% python3 -q
>>> import numpy as np
>>> from numpy import linalg as LA
>>> np.set_printoptions(precision=2, suppress=True, linewidth=200, sign=" ")
>>> tidy = lambda a: np.round(a, 2) + 0
>>> M = np.array([[0.83, 0.34, 0.96, 0.65],
...     [-0.95, 0.41, -0.37, -0.99],
...     [0.97, -0.07, 0.91, 0.78],
...     [-0.92, 0.37, -0.15, -0.62],
...     [-0.22, 0.49, 0.87, -0.42],
...     [0.34, 0.25, 0.65, -0.98],
...     [1.0, 0.13, 1.0, 0.78],
...     [-0.12, 0.54, 0.87, -0.99],
...     [0.41, -0.25, -0.42, -0.25],
...     [-0.86, -0.58, -0.99, 0.93],
...     [1.0, -0.64, 0.99, 0.01]])
>>> M
array([[ 0.83,  0.34,  0.96,  0.65],
       [-0.95,  0.41, -0.37, -0.99],
       [ 0.97, -0.07,  0.91,  0.78],
       [-0.92,  0.37, -0.15, -0.62],
       [-0.22,  0.49,  0.87, -0.42],
       [ 0.34,  0.25,  0.65, -0.98],
       [ 1.  ,  0.13,  1.  ,  0.78],
       [-0.12,  0.54,  0.87, -0.99],
       [ 0.41, -0.25, -0.42, -0.25],
       [-0.86, -0.58, -0.99,  0.93],
       [ 1.  , -0.64,  0.99,  0.01]])
>>> Ac = M - M.mean(axis=0)
>>> left, s, Vh = LA.svd(Ac, full_matrices=False)
>>> np.abs(Vh[0]).argmax()
np.int64(0)
>>> LA.matrix_rank(Ac)
np.int64(4)
>>> np.searchsorted(np.cumsum(s ** 2) / (s ** 2).sum(), 0.9) + 1
np.int64(2)
>>> tidy((s ** 2).sum() ** 2 / (s ** 4).sum())
np.float64(2.25)
>>> G = np.cov(M, rowvar=False)
>>> tidy(M.std(axis=0))
array([ 0.75,  0.4 ,  0.69,  0.73])
>>> tidy(LA.eigvalsh(G)[::-1])
array([ 1.11,  0.62,  0.15,  0.04])
>>> tidy(np.corrcoef(M[:, 3], M[:, 1])[0, 1])
np.float64(-0.54)
>>> ang = np.radians(36)
>>> Rm = np.eye(4)
>>> Rm[0, 0] = Rm[2, 2] = np.cos(ang)
>>> Rm[0, 2], Rm[2, 0] = -np.sin(ang), np.sin(ang)
>>> tidy(Rm)
array([[ 0.81,  0.  , -0.59,  0.  ],
       [ 0.  ,  1.  ,  0.  ,  0.  ],
       [ 0.59,  0.  ,  0.81,  0.  ],
       [ 0.  ,  0.  ,  0.  ,  1.  ]])
>>> Y = M @ Rm.T
>>> tidy(np.abs(Y - M).max(axis=0))
array([ 0.78,  0.  ,  0.51,  0.  ])
>>> tidy(LA.det(Rm)), tidy(np.trace(Rm))
(np.float64(1.0), np.float64(3.62))
